% ipython --no-banner

In [1]: import numpy as np

In [2]: from numpy import linalg as LA

In [3]: np.set_printoptions(suppress=True, linewidth=120)

In [4]: W0 = np.load("case18.npy")

In [5]: W0
Out[5]: 
array([[ 2,  3,  4],
       [ 5,  6,  7],
       [ 8,  9, 10]])

In [6]: np.argsort(-LA.norm(W0, axis=0).round(6), kind="stable")[:3]
Out[6]: array([2, 1, 0])

In [7]: LA.matrix_rank(W0, rtol=0.1)
Out[7]: np.int64(1)

In [8]: [round(float(x), 3) for x in LA.svd(W0, compute_uv=False)[:3]]
Out[8]: [19.574, 0.92, 0.0]

In [9]: rng = np.random.default_rng(874)

In [10]: idx = rng.integers(0, 2, 4)

In [11]: data = np.array([[-4, -9, -7, 3], [4, -5, -4, -3], [-6, -6, 8, -2], [-4, 5, 8, 9]]) * (idx[:, None] == idx)

In [12]: data
Out[12]: 
array([[-4, -9, -7,  0],
       [ 4, -5, -4,  0],
       [-6, -6,  8,  0],
       [ 0,  0,  0,  9]])

In [13]: t3 = np.stack([data, 3 * data, data[::-1]])

In [14]: np.round(LA.det(t3), 3)
Out[14]: array([  6354., 514674.,   6354.])

In [15]: np.round(LA.norm(t3, axis=(1, 2)), 3)
Out[15]: array([20.494, 61.482, 20.494])

In [16]: t3.sum(axis=0)
Out[16]: 
array([[-16, -36, -28,   9],
       [ 10, -26,  -8,   0],
       [-20, -29,  28,   0],
       [ -4,  -9,  -7,  36]])

In [17]: t3.shape
Out[17]: (3, 4, 4)

In [18]: round(float(np.abs(LA.eigvals(data)).max()), 3)
Out[18]: 11.488

In [19]: np.trace(data)
Out[19]: np.int64(8)

In [20]: np.allclose(data @ data.T, data.T @ data)
Out[20]: False

In [21]: (data - data.T) / 2
Out[21]: 
array([[ 0. , -6.5, -0.5,  0. ],
       [ 6.5,  0. ,  1. ,  0. ],
       [ 0.5, -1. ,  0. ,  0. ],
       [ 0. ,  0. ,  0. ,  0. ]])

In [22]: vec = np.array([-3, 5, -7, -8])

In [23]: rhs = data @ vec

In [24]: rhs
Out[24]: array([ 16,  -9, -68, -72])

In [25]: np.round(LA.solve(data, rhs), 3)
Out[25]: array([-3.,  5., -7., -8.])

In [26]: np.round(LA.solve(data.T, data[3]), 3)
Out[26]: array([-0.,  0.,  0.,  1.])

In [27]: np.round(LA.solve(data, data[:, 2]), 3)
Out[27]: array([-0., -0.,  1.,  0.])

In [28]: np.round(LA.solve(data, -1 * rhs), 3)
Out[28]: array([ 3., -5.,  7.,  8.])

In [29]: M = np.load("x.npy")

In [30]: M
Out[30]: 
array([[ 2.,  9., -6.],
       [ 0.,  3.,  1.],
       [ 0.,  0.,  4.]])

In [31]: # triangular

In [32]: evals, evecs = LA.eig(M)

In [33]: np.prod(evals)
Out[33]: np.float64(24.0)

In [34]: M @ evecs[:, 0] - evals[0] * evecs[:, 0]
Out[34]: array([0., 0., 0.])

In [35]: evals
Out[35]: array([2., 3., 4.])

In [36]: np.round(np.sort(LA.eigvals(M.T)), 3)
Out[36]: array([2., 3., 4.])

In [37]: np.round(LA.matrix_power(M - np.diag(np.diag(M)), 3), 3)
Out[37]: 
array([[0., 0., 0.],
       [0., 0., 0.],
       [0., 0., 0.]])

In [38]: np.round(np.sort(LA.eigvals(M)), 3)
Out[38]: array([2., 3., 4.])

In [39]: [int(LA.matrix_rank(LA.matrix_power(M, p))) for p in range(1, 4)]
Out[39]: [3, 3, 3]

In [40]: round(float(LA.eigvals(M).sum().real), 3)
Out[40]: 9.0

In [41]: np.round(LA.eigvals(M), 3)
Out[41]: array([2., 3., 4.])

In [42]: np.einsum("ij,ji->", M, M)
Out[42]: np.float64(29.0)

In [43]: round(LA.det(M[::-1]), 3)
Out[43]: np.float64(-24.0)

In [44]: np.einsum("ii->", M)
Out[44]: np.float64(9.0)

In [45]: round(LA.det(2 * M), 3), round(float(LA.det(M)), 3)
Out[45]: (np.float64(192.0), 24.0)

In [46]: proj = np.triu(np.array([[-1, 1, -3], [-2, -2, 1], [-2, -1, 2]]), 1) + np.eye(3)

In [47]: B = proj @ M @ LA.inv(proj)

In [48]: proj @ M - M @ proj
Out[48]: 
array([[  0.,   1., -14.],
       [  0.,   0.,   1.],
       [  0.,   0.,   0.]])

In [49]: B
Out[49]: 
array([[  2.,  10., -21.],
       [  0.,   3.,   2.],
       [  0.,   0.,   4.]])

In [50]: np.poly(B)
Out[50]: array([  1.,  -9.,  26., -24.])

In [51]: LA.matrix_rank(B)
Out[51]: np.int64(3)

In [52]: m1 = np.array([[-2, 0, 2], [2, -2, 0], [0, 2, -2]])

In [53]: # rank 2

In [54]: np.unique(m1.round(6), axis=0).shape
Out[54]: (3, 3)

In [55]: np.allclose(m1[:-1].T @ LA.lstsq(m1[:-1].T, m1[-1])[0], m1[-1])
Out[55]: True
